$ python -q
>>> import numpy as np
>>> np.set_printoptions(precision=3, suppress=True, linewidth=200, legacy="1.25")
>>> tidy = lambda a: np.round(a, 3) + 0
>>> arr = np.load("case19.npy")
>>> arr
array([[6., 1., 1.],
       [1., 6., 1.],
       [1., 1., 6.]])
>>> Q, vecs = np.linalg.qr(arr[:, :1])[0], np.linalg.qr(arr[:, 1:])[0]
>>> sv = np.linalg.svd(Q.T @ vecs, compute_uv=False)
>>> tidy(sv)
array([0.418])
>>> vec = np.array([7, 9, 0])
>>> y = arr @ vec
>>> y
array([51., 61., 16.])
>>> tidy(np.linalg.solve(arr.T, arr[1]))
array([0., 1., 0.])
>>> feats = np.load("arr.npy")
>>> feats
array([[0, 1, 0, 0],
       [0, 1, 0, 0],
       [4, 0, 0, 0],
       [0, 2, 0, 3],
       [1, 0, 0, 0],
       [0, 1, 0, 0],
       [5, 0, 0, 0],
       [0, 2, 0, 0],
       [0, 2, 7, 9],
       [0, 4, 1, 6],
       [0, 3, 0, 3],
       [0, 2, 7, 9],
       [4, 0, 0, 0],
       [0, 4, 1, 6],
       [0, 1, 0, 0],
       [5, 0, 0, 0]])
>>> P = feats @ np.linalg.solve(feats.T @ feats, feats.T)
>>> tidy(np.linalg.eigvalsh(P))
array([0., 0., 0., 0., 0., 0., 0., 0., 0., 0., 0., 0., 1., 1., 1., 1.])
>>> tidy(np.trace(P))
4.0
>>> P @ feats[:, 0]
array([0., 0., 4., 0., 1., 0., 5., 0., 0., 0., 0., 0., 4., 0., 0., 5.])
>>> np.linalg.matrix_rank(np.eye(16) - P)
12
>>> vec = np.array([1, 0, -1, 0])
>>> y = feats @ vec
>>> y
array([ 0,  0,  4,  0,  1,  0,  5,  0, -7, -1,  0, -7,  4, -1,  0,  5])
>>> rng = np.random.default_rng(6805)
>>> y = y + 0.05 * rng.normal(size=16)
>>> tidy(y)
array([ 0.073,  0.05 ,  3.886,  0.015,  1.027,  0.008,  4.987,  0.054, -7.008, -0.962, -0.033, -6.965,  3.964, -0.964,  0.061,  4.956])
>>> c, *_ = np.linalg.lstsq(feats, y)
>>> [round(float(np.linalg.norm(np.linalg.solve(feats.T @ feats + lam * np.eye(4), feats.T @ y))), 2) for lam in (0, 1, 10, 100)]
[1.39, 1.34, 1.14, 0.61]
>>> tidy(np.linalg.norm(y - feats @ c))
0.133
>>> vec = np.array([2, -2, -2, 0])
>>> feats @ (2 * vec)
array([ -4,  -4,  16,  -8,   4,  -4,  20,  -8, -36, -20, -12, -36,  16, -20,  -4,  20])
>>> feats * vec
array([[  0,  -2,   0,   0],
       [  0,  -2,   0,   0],
       [  8,   0,   0,   0],
       [  0,  -4,   0,   0],
       [  2,   0,   0,   0],
       [  0,  -2,   0,   0],
       [ 10,   0,   0,   0],
       [  0,  -4,   0,   0],
       [  0,  -4, -14,   0],
       [  0,  -8,  -2,   0],
       [  0,  -6,   0,   0],
       [  0,  -4, -14,   0],
       [  8,   0,   0,   0],
       [  0,  -8,  -2,   0],
       [  0,  -2,   0,   0],
       [ 10,   0,   0,   0]])
>>> np.einsum("ij,j->i", feats, vec)
array([ -2,  -2,   8,  -4,   2,  -2,  10,  -4, -18, -10,  -6, -18,   8, -10,  -2,  10])
>>> feats @ np.eye(4)[2]
array([0., 0., 0., 0., 0., 0., 0., 0., 7., 1., 0., 7., 0., 1., 0., 0.])
>>> (feats * vec).sum(axis=1)
array([ -2,  -2,   8,  -4,   2,  -2,  10,  -4, -18, -10,  -6, -18,   8, -10,  -2,  10])
>>> np.linalg.norm(feats @ vec) <= np.linalg.norm(feats, 2) * np.linalg.norm(vec) + 1e-9
True
>>> feats @ np.ones(4)
array([ 1.,  1.,  4.,  5.,  1.,  1.,  5.,  2., 18., 11.,  6., 18.,  4., 11.,  1.,  5.])
>>> Ac = (feats - feats.mean(axis=0)) / feats.std(axis=0)
>>> np.argwhere(np.abs(Ac) > 2)
array([[ 8,  2],
       [ 8,  3],
       [11,  2],
       [11,  3]])
>>> c = np.linalg.lstsq(np.delete(Ac, 0, axis=1), Ac[:, 0])[0]
>>> np.abs(c).argmax()
2
>>> tidy(c)
array([-1.551, -1.433,  1.859])
>>> out = np.array([[3]])
>>> Z = np.array([[5, 0, 4], [0, 0, 1], [2, 2, 4]])
>>> m1 = np.block([[out, np.array([[1, 3, 2]])], [np.zeros((3, 1)), Z]])
>>> m1
array([[3., 1., 3., 2.],
       [0., 5., 0., 4.],
       [0., 0., 0., 1.],
       [0., 2., 2., 4.]])
>>> u = np.array([9, 2, 1, -8])
>>> out = m1 + np.outer(u, np.eye(4)[1])
>>> np.linalg.matrix_rank(np.linalg.inv(out) - np.linalg.inv(m1), tol=1e-8)
1
>>> K = np.array([[1, 0, 0, 0, 0, 0],
...     [4, 1, 0, 0, 0, 0],
...     [2, 1, 1, 0, 0, 0],
...     [5, 0, 2, 1, 0, 0],
...     [4, 1, 2, 4, 0, 0],
...     [3, 3, 5, 3, 3, 5]])
>>> np.linalg.matrix_rank(K - K[0, 0] * np.eye(6))
5
>>> np.argsort(-np.linalg.norm(K, axis=0).round(6), kind="stable")[:3]
array([0, 2, 3])
>>> [round(float(x), 3) for x in np.linalg.svd(K, compute_uv=False)[:3]]
[11.539, 5.788, 2.825]
>>> np.linalg.cond(K) > 100
True
>>> np.linalg.matrix_rank(K, rtol=0.1)
4
>>> U, sv, vt = np.linalg.svd(K)
>>> vecs = vt[:(sv > 1e-8).sum()]
>>> vec = K[3] + 2 * K[1] + rng.integers(2) * np.eye(6)[3]
>>> vec
array([13.,  2.,  2.,  1.,  0.,  0.])
>>> np.linalg.matrix_rank(np.vstack([K, vec]))
5
>>> tidy(vecs.T @ vecs)
array([[1.   , 0.   , 0.   , 0.   , 0.   , 0.   ],
       [0.   , 1.   , 0.   , 0.   , 0.   , 0.   ],
       [0.   , 0.   , 1.   , 0.   , 0.   , 0.   ],
       [0.   , 0.   , 0.   , 1.   , 0.   , 0.   ],
       [0.   , 0.   , 0.   , 0.   , 0.265, 0.441],
       [0.   , 0.   , 0.   , 0.   , 0.441, 0.735]])
>>> tidy(np.diag(vecs.T @ vecs))
array([1.   , 1.   , 1.   , 1.   , 0.265, 0.735])
>>> w, vecs = np.linalg.eig(m1)
>>> tidy(np.sort(np.linalg.eigvals(m1 @ m1)))
array([ 0.39 ,  4.575,  9.   , 56.035])
>>> tidy(np.sort(np.linalg.eigvals(m1.T)))
array([-0.625,  2.139,  3.   ,  7.486])
>>> tidy(np.prod(w))
-30.0
>>> tidy(w)
array([ 3.   ,  7.486,  2.139, -0.625])
>>> A = np.load("a.npy")
>>> A
array([[ 1, -2,  4],
       [ 1, -1,  1],
       [ 1,  0,  0]])
>>> vec = np.array([-5, 0, -1])
>>> A @ np.ones(3)
array([3., 1., 1.])
>>> (A @ vec).argmax()
2
>>> np.einsum("ij,j->i", A, vec)
array([-9, -6, -5])
>>> W0 = np.loadtxt("layer8.csv", delimiter=",")
>>> W0
array([[-4., -1., -3.,  3.,  3.],
       [-4.,  7.,  1.,  3.,  1.],
       [-6.,  2.,  3.,  2.,  2.],
       [-2.,  2.,  3., -2.,  1.],
       [ 0.,  0.,  0.,  0.,  0.],
       [-2.,  2.,  3., -2.,  1.],
       [ 0.,  0.,  0.,  0.,  0.],
       [-1.,  2., -3.,  3.,  0.],
       [-6., -6., -1.,  2.,  4.],
       [ 0.,  0.,  0.,  0.,  0.],
       [-5.,  2., -3.,  7.,  1.],
       [ 0.,  0.,  0.,  0.,  0.],
       [ 0.,  0.,  0.,  0.,  0.],
       [-4., -1., -3.,  3.,  3.],
       [-3., -3.,  0.,  0.,  3.],
       [-1.,  3.,  1.,  2.,  0.],
       [ 0.,  0.,  0.,  0.,  0.],
       [-2.,  2.,  3., -2.,  1.],
       [-3.,  5.,  4.,  0.,  1.],
       [-4.,  0.,  1.,  2.,  3.],
       [-1.,  3.,  1.,  2.,  0.],
       [-3.,  4.,  0.,  1.,  1.],
       [ 0.,  0.,  0.,  0.,  0.],
       [-5., -1.,  2.,  0.,  2.],
       [-3., -3.,  0.,  0.,  3.],
       [ 0.,  0.,  0.,  0.,  0.],
       [ 0.,  0.,  0.,  0.,  0.],
       [-1.,  3.,  1.,  2.,  0.],
       [-3., -3., -1.,  2.,  1.],
       [-1.,  3.,  1.,  2.,  0.]])
>>> Q, vecs = np.linalg.qr(W0[:, :2])[0], np.linalg.qr(W0[:, 2:])[0]
>>> sv = np.linalg.svd(Q.T @ vecs, compute_uv=False)
>>> tidy(np.degrees(np.arccos(sv.clip(0, 1))))
array([13.17 , 36.958])
>>> tidy(sv)
array([0.974, 0.799])
>>> data = np.array([[13.0, 3.0, -3.0, -6.0],
...     [3.0, 5.0, -1.0, -2.0],
...     [-3.0, -1.0, 5.0, 2.0],
...     [-6.0, -2.0, 2.0, 8.0]])
>>> data
array([[13.,  3., -3., -6.],
       [ 3.,  5., -1., -2.],
       [-3., -1.,  5.,  2.],
       [-6., -2.,  2.,  8.]])
>>> lab = rng.permutation(4)
>>> out = data[:, lab] * rng.choice([-1, 1], 4)
>>> out
array([[  3.,   3.,   6., -13.],
       [  1.,   5.,   2.,  -3.],
       [ -5.,  -1.,  -2.,   3.],
       [ -2.,  -2.,  -8.,   6.]])
>>> U, _, vt = np.linalg.svd(data.T @ out)
>>> tidy(U @ vt)
array([[ 0.,  0.,  0., -1.],
       [ 0.,  1.,  0.,  0.],
       [-1.,  0.,  0.,  0.],
       [ 0.,  0., -1.,  0.]])
>>> tidy(np.linalg.lstsq(data, out)[0])
array([[ 0.,  0.,  0., -1.],
       [ 0.,  1.,  0.,  0.],
       [-1.,  0.,  0.,  0.],
       [ 0.,  0., -1.,  0.]])
>>> vec = np.array([-3, 1, 1, 1])
>>> y = out @ vec
>>> y
array([-13.,   1.,  15.,   2.])
>>> tidy(np.linalg.solve(out, y + out[:, 0]))
array([-2.,  1.,  1.,  1.])
>>> tidy(np.linalg.solve(out, y))
array([-3.,  1.,  1.,  1.])
>>> tidy(np.linalg.solve(out.T, out[3]))
array([0., 0., 0., 1.])
>>> out = data / np.sqrt((data ** 2).mean(axis=1, keepdims=True))
>>> np.linalg.matrix_rank(out) == np.linalg.matrix_rank(data)
True
>>> np.linalg.matrix_rank(data - data.mean(axis=1, keepdims=True))
3
>>> F = 0.5 ** np.abs(np.subtract.outer(np.arange(6), np.arange(6)))
>>> tidy(F)
array([[1.   , 0.5  , 0.25 , 0.125, 0.062, 0.031],
       [0.5  , 1.   , 0.5  , 0.25 , 0.125, 0.062],
       [0.25 , 0.5  , 1.   , 0.5  , 0.25 , 0.125],
       [0.125, 0.25 , 0.5  , 1.   , 0.5  , 0.25 ],
       [0.062, 0.125, 0.25 , 0.5  , 1.   , 0.5  ],
       [0.031, 0.062, 0.125, 0.25 , 0.5  , 1.   ]])
>>> lab = rng.permutation(6)
>>> lab
array([3, 1, 2, 5, 0, 4])
>>> out = F[lab][:, lab]
>>> np.allclose(out, F)
False
>>> tidy(out)
array([[1.   , 0.25 , 0.5  , 0.25 , 0.125, 0.5  ],
       [0.25 , 1.   , 0.5  , 0.062, 0.5  , 0.125],
       [0.5  , 0.5  , 1.   , 0.125, 0.25 , 0.25 ],
       [0.25 , 0.062, 0.125, 1.   , 0.031, 0.5  ],
       [0.125, 0.5  , 0.25 , 0.031, 1.   , 0.062],
       [0.5  , 0.125, 0.25 , 0.5  , 0.062, 1.   ]])
>>> tidy(np.linalg.det(out)), tidy(np.linalg.det(F[lab]))
(0.237, -0.237)
>>> np.trace(out)
6.0
>>> vec = np.ones(3)
>>> for _ in range(7):
...     vec = arr @ vec
...     vec /= np.linalg.norm(vec)
...     print(round(vec @ arr @ vec, 3))
... 
8.0
8.0
8.0
8.0
8.0
8.0
8.0
>>> tidy(np.linalg.eigvalsh(arr)[-1])
8.0
>>> tidy(vec)
array([0.577, 0.577, 0.577])
